$ python -q
>>> import numpy as np
>>> np.set_printoptions(precision=3, suppress=True, linewidth=120)
>>> F = np.load("block17.npy")
>>> print(F)
[[-10.354   0.896 -30.601  -9.894 -19.764  19.426  29.762]
 [ -9.746   1.777 -26.738  -9.569 -20.947  21.308  29.415]
 [-12.587   0.416 -28.449 -11.677 -18.476  21.356  31.474]
 [ -8.825  -0.396 -29.672 -10.152 -19.671  20.907  28.89 ]
 [-11.328   0.331 -30.594 -10.674 -18.885  21.086  29.923]
 [ -8.193   0.525 -29.83  -10.253 -19.799  21.473  29.316]
 [ -9.835   0.517 -30.92  -11.935 -19.648  20.195  28.647]
 [ -8.877  -0.823 -30.177 -10.161 -18.182  19.982  30.892]
 [-10.612   0.18  -29.649 -10.51  -21.318  20.314  30.735]
 [ -9.083  -0.145 -29.077 -10.167 -21.35   19.544  29.224]
 [-10.803  -1.244 -28.742 -11.322 -19.705  19.379  28.079]
 [-10.714  -0.071 -30.286  -9.986 -20.433  20.046  30.662]
 [-10.348   0.98  -30.317 -10.848 -19.009  21.533  30.701]]
>>> t3 = np.stack([F, -2 * F, F[::-1]])
>>> print(np.linalg.norm(t3, axis=(1, 2)))
[190.721 381.441 190.721]
>>> print((t3 @ F.T).shape)
(3, 13, 13)
>>> rng = np.random.default_rng(518753)
>>> labels = rng.permutation(7)
>>> other = F[:, labels] * rng.choice([-1, 1], 7)
>>> print(other)
[[ 19.764   0.896 -19.426  29.762   9.894  30.601 -10.354]
 [ 20.947   1.777 -21.308  29.415   9.569  26.738  -9.746]
 [ 18.476   0.416 -21.356  31.474  11.677  28.449 -12.587]
 [ 19.671  -0.396 -20.907  28.89   10.152  29.672  -8.825]
 [ 18.885   0.331 -21.086  29.923  10.674  30.594 -11.328]
 [ 19.799   0.525 -21.473  29.316  10.253  29.83   -8.193]
 [ 19.648   0.517 -20.195  28.647  11.935  30.92   -9.835]
 [ 18.182  -0.823 -19.982  30.892  10.161  30.177  -8.877]
 [ 21.318   0.18  -20.314  30.735  10.51   29.649 -10.612]
 [ 21.35   -0.145 -19.544  29.224  10.167  29.077  -9.083]
 [ 19.705  -1.244 -19.379  28.079  11.322  28.742 -10.803]
 [ 20.433  -0.071 -20.046  30.662   9.986  30.286 -10.714]
 [ 19.009   0.98  -21.533  30.701  10.848  30.317 -10.348]]
>>> Uu, _, Vh = np.linalg.svd(F.T @ other)
>>> print(np.round(Uu @ Vh, 3) + 0)
[[ 0.  0.  0.  0.  0.  0.  1.]
 [ 0.  1.  0.  0.  0.  0.  0.]
 [ 0.  0.  0.  0.  0. -1.  0.]
 [ 0.  0.  0.  0. -1.  0.  0.]
 [-1.  0.  0.  0.  0.  0.  0.]
 [ 0.  0. -1.  0.  0.  0.  0.]
 [ 0.  0.  0.  1.  0.  0.  0.]]
>>> print(labels)
[4 1 5 6 3 2 0]
>>> Uu, sig, Vh = np.linalg.svd(F)
>>> print(sig)
[190.541   4.706   4.422   3.491   2.763   2.299   1.264]
>>> other = Uu[:, :1] @ np.diag(sig[:1]) @ Vh[:1]
>>> print(np.linalg.matrix_rank(F, rtol=0.05))
1
>>> print(round(np.abs(F - other).max(), 3))
2.324
>>> print(np.linalg.matrix_rank(other))
1
>>> print(round(np.linalg.norm(F - other) / np.linalg.norm(F), 3))
0.043
>>> feats = np.tanh(np.array([[0.5, 0.0],
...     [0.2, -0.5],
...     [-1.1, 1.4],
...     [-1.7, -1.2],
...     [-0.8, 0.0],
...     [-1.6, 1.3],
...     [0.7, 0.2],
...     [0.6, 0.0],
...     [-1.7, 1.2],
...     [-1.1, -1.9],
...     [0.2, 1.3],
...     [0.8, 0.5],
...     [-0.2, 1.4],
...     [0.3, 1.1]]) @ np.array([[-2.2, 0.6, -1.1, 0.8], [-0.4, -1.0, -0.1, 1.2]]))
>>> print(feats)
[[-0.8    0.291 -0.501  0.38 ]
 [-0.235  0.551 -0.168 -0.414]
 [ 0.953 -0.968  0.789  0.664]
 [ 1.     0.178  0.963 -0.993]
 [ 0.943 -0.446  0.706 -0.565]
 [ 0.995 -0.978  0.926  0.273]
 [-0.925  0.217 -0.658  0.664]
 [-0.867  0.345 -0.578  0.446]
 [ 0.997 -0.977  0.941  0.08 ]
 [ 0.997  0.845  0.885 -0.996]
 [-0.744 -0.827 -0.336  0.938]
 [-0.961 -0.02  -0.731  0.845]
 [-0.119 -0.909  0.08   0.909]
 [-0.8   -0.726 -0.414  0.915]]
>>> print(np.round(np.linalg.norm(feats), 3))
5.484
>>> print(round(float(np.abs(feats).max()), 3))
1.0
>>> print(feats.mean(axis=0))
[ 0.031 -0.245  0.136  0.225]
>>> print(np.linalg.svd(feats, compute_uv=False))
[4.422 3.164 0.633 0.34 ]
>>> feats[14]
Traceback (most recent call last):
  File "<python-input-27>", line 1, in <module>
    feats[14]
    ~~~~~^^^^
IndexError: index 14 is out of bounds for axis 0 with size 14
>>> print(feats.sum(axis=0))
[ 0.431 -3.424  1.906  3.147]
>>> print(feats.shape)
(14, 4)
>>> def softmax(z):
...     e = np.exp(z - z.max(axis=-1, keepdims=True))
...     return e / e.sum(axis=-1, keepdims=True)
... 
>>> print(softmax(feats).sum(axis=1))
[1. 1. 1. 1. 1. 1. 1. 1. 1. 1. 1. 1. 1. 1.]
>>> print(softmax(feats[7] + 5))
[0.106 0.357 0.142 0.395]
>>> scores = feats @ feats.T / np.sqrt(4)
>>> print(softmax(scores).round(6).argmax(axis=1))
[11  1  2  9  3  5 11 11  5  9 10 11 12 10]
>>> d = np.linalg.norm(feats[:, None] - feats[None], axis=-1)
>>> print(d.shape)
(14, 14)
>>> A = np.load("dump.npy")
>>> print(A)
[[0 3 2 0]
 [0 0 1 3]
 [0 0 0 3]
 [0 0 0 0]]
>>> Uu, sig, Vh = np.linalg.svd(A)
>>> V = Vh[:(sig > 1e-8).sum()]
>>> x0 = A[2] + -2 * A[1] + rng.integers(2) * np.eye(4)[3]
>>> print(x0)
[ 0.  0. -2. -2.]
>>> print(np.round(V.T @ V, 3) + 0)
[[0. 0. 0. 0.]
 [0. 1. 0. 0.]
 [0. 0. 1. 0.]
 [0. 0. 0. 1.]]
>>> print(np.diag(V.T @ V))
[0. 1. 1. 1.]
>>> print(round(float(np.linalg.norm(x0 - V.T @ V @ x0)), 3))
0.0
>>> print(np.unique(A.round(6), axis=0).shape)
(4, 4)
>>> J = np.load("case9.npy")
>>> print(J)
[[0 0 0 0 1 1]
 [0 0 0 1 0 0]
 [0 0 0 0 1 1]
 [0 1 0 0 0 0]
 [1 0 1 0 0 1]
 [1 0 1 0 1 0]]
>>> print(J.sum(axis=0))
[2 1 2 1 3 3]
>>> low = np.diag(J.sum(axis=1)) - J
>>> print(np.linalg.matrix_rank(low))
4
>>> print(low @ np.ones(6))
[0. 0. 0. 0. 0. 0.]
>>> arr = np.load("x.npy")
>>> print(arr)
[[1 1 2 0 0]
 [0 0 1 0 2]
 [0 0 1 2 0]
 [0 0 0 3 3]
 [0 0 0 0 3]]
>>> print(np.unique(arr.round(6), axis=0).shape)
(5, 5)
>>> print(np.linalg.lstsq(arr[:-1].T, arr[-1])[2])
4
>>> print(np.round(arr @ np.linalg.pinv(arr) @ arr, 3) + 0)
[[1. 1. 2. 0. 0.]
 [0. 0. 1. 0. 2.]
 [0. 0. 1. 2. 0.]
 [0. 0. 0. 3. 3.]
 [0. 0. 0. 0. 3.]]
>>> rank = np.linalg.matrix_rank(arr)
>>> print(rank)
4
>>> null = np.linalg.svd(arr)[2][rank:].T
>>> print(np.linalg.matrix_rank(arr.T @ arr), np.linalg.matrix_rank(arr @ arr.T))
4 4
>>> print([int(np.linalg.matrix_rank(np.delete(arr, i, axis=0))) for i in range(5)])
[3, 4, 4, 4, 4]
>>> print(np.round(null @ null.T, 3) + 0)
[[ 0.5 -0.5  0.   0.   0. ]
 [-0.5  0.5  0.   0.   0. ]
 [ 0.   0.   0.   0.   0. ]
 [ 0.   0.   0.   0.   0. ]
 [ 0.   0.   0.   0.   0. ]]
>>> print(null.shape)
(5, 1)
>>> print(np.round(arr @ null, 3) + 0)
[[0.]
 [0.]
 [0.]
 [0.]
 [0.]]
>>> print([int(np.linalg.matrix_rank(arr[:i])) for i in range(1, len(arr) + 1)])
[1, 2, 3, 4, 4]
>>> print([int(np.linalg.matrix_rank(arr[:, :j + 1])) for j in range(5)])
[1, 1, 2, 3, 4]
>>> print(np.allclose(arr @ null, 0))
True
>>> W1 = np.array([[2, 2], [2, 0], [1, 1], [1, 1], [1, 1]])
>>> b = np.array([8, 7])
>>> act = np.maximum(arr @ W1 + b, 0)
>>> print(act)
[[14 11]
 [11 10]
 [11 10]
 [14 13]
 [11 10]]
>>> print(np.linalg.matrix_rank(act))
2
>>> print((act > 0).mean(axis=0))
[1. 1.]
>>> print((act > 0).astype(int))
[[1 1]
 [1 1]
 [1 1]
 [1 1]
 [1 1]]
>>> C = np.array([[-2, 0], [0, -2]])
>>> print((act @ C).round(6).argmax(axis=1))
[1 1 1 1 1]
>>> X = np.array([[-5, 5, 1, -2, 2, -4, -3, 1],
...     [-1, -4, 0, 1, 0, -4, 5, 0],
...     [1, -4, 5, 5, -2, -4, -2, -1],
...     [-5, 5, 1, -2, 2, -4, -3, 1]])
>>> print(np.round(X @ np.linalg.pinv(X) @ X, 3) + 0)
[[-5.  5.  1. -2.  2. -4. -3.  1.]
 [-1. -4.  0.  1.  0. -4.  5.  0.]
 [ 1. -4.  5.  5. -2. -4. -2. -1.]
 [-5.  5.  1. -2.  2. -4. -3.  1.]]
>>> print(np.abs(np.diag(np.linalg.qr(X)[1])) > 1e-9)
[ True  True  True False]
>>> print(round(float(np.trace(np.linalg.pinv(X) @ X)), 3))
3.0
>>> print(np.unique(X.round(6), axis=0).shape)
(3, 8)
>>> other = X + rng.integers(-2, 3, (4, 3)) @ rng.integers(-2, 3, (3, 8))
>>> print(other)
[[-5  7  3 -2  4 -8 -3 -3]
 [-1 -7 -1  4 -1 -3  7  2]
 [ 0 -7  4 10 -4 -5  0 -1]
 [-6  2 -2  0 -2  0 -3  5]]
>>> print(np.linalg.matrix_rank(other - X, tol=1e-8))
3
>>> print(np.round(np.linalg.svd(other - X, compute_uv=False), 3) + 0)
[11.893  6.596  2.012  0.   ]
>>> Uu, sig, Vh = np.linalg.svd(X)
>>> V = Vh[:(sig > 1e-8).sum()]
>>> x0 = X[2] + -1 * X[1] + rng.integers(2) * np.eye(8)[2]
>>> print(x0)
[ 2.  0.  5.  4. -2.  0. -7. -1.]
>>> print(np.allclose(V.T @ V @ x0, x0))
True
>>> print(np.round(np.linalg.norm(x0 - V.T @ V @ x0), 3))
0.0
>>> print(np.diag(V.T @ V))
[0.375 0.509 0.334 0.299 0.092 0.677 0.691 0.023]
>>> print(np.linalg.matrix_rank(np.vstack([X, x0])))
3
>>> Uu, sig, Vh = np.linalg.svd(X)
>>> print(sig.round(3) + 0)
[13.442  9.831  6.607  0.   ]
>>> other = Uu[:, :3] @ np.diag(sig[:3]) @ Vh[:3]
>>> print(np.linalg.matrix_rank(other))
3
>>> print(round(float(np.abs(X - other).max()), 3))
0.0
>>> mat = np.load("m.npy")
>>> print(mat)
[[  0  -3  -1  -8  12  10  -2]
 [  3   0  11  -7 -15   4   2]
 [  1 -11   0   1  -1 -12   3]
 [  8   7  -1   0  -5  10   8]
 [-12  15   1   5   0 -15  11]
 [-10  -4  12 -10  15   0   0]
 [  2  -2  -3  -8 -11   0   0]]
>>> x0 = np.array([8, 3, 7, 4, 8, 4, 6])
>>> rhs = F @ x0
>>> print(np.linalg.lstsq(F, rhs)[0])
[8. 3. 7. 4. 8. 4. 6.]
>>> print(np.linalg.solve(F.T @ F, F.T @ rhs))
[8. 3. 7. 4. 8. 4. 6.]
>>> rhs = rhs + 0.1 * rng.normal(size=13)
>>> print(rhs)
[-235.778 -203.836 -218.906 -220.445 -233.553 -210.283 -245.975 -205.558 -238.795 -234.405 -248.171 -237.293 -217.187]
>>> b, *_ = np.linalg.lstsq(F, rhs)
>>> print([round(float(np.linalg.norm(np.linalg.solve(F.T @ F + lam * np.eye(7), F.T @ rhs))), 2) for lam in (0, 1, 10, 100)])
[15.93, 14.64, 9.26, 4.59]
>>> print(np.round(F.T @ (rhs - F @ b), 3) + 0)
[0. 0. 0. 0. 0. 0. 0.]
>>> print(round(float(np.linalg.norm(rhs - F @ b)), 3))
0.25
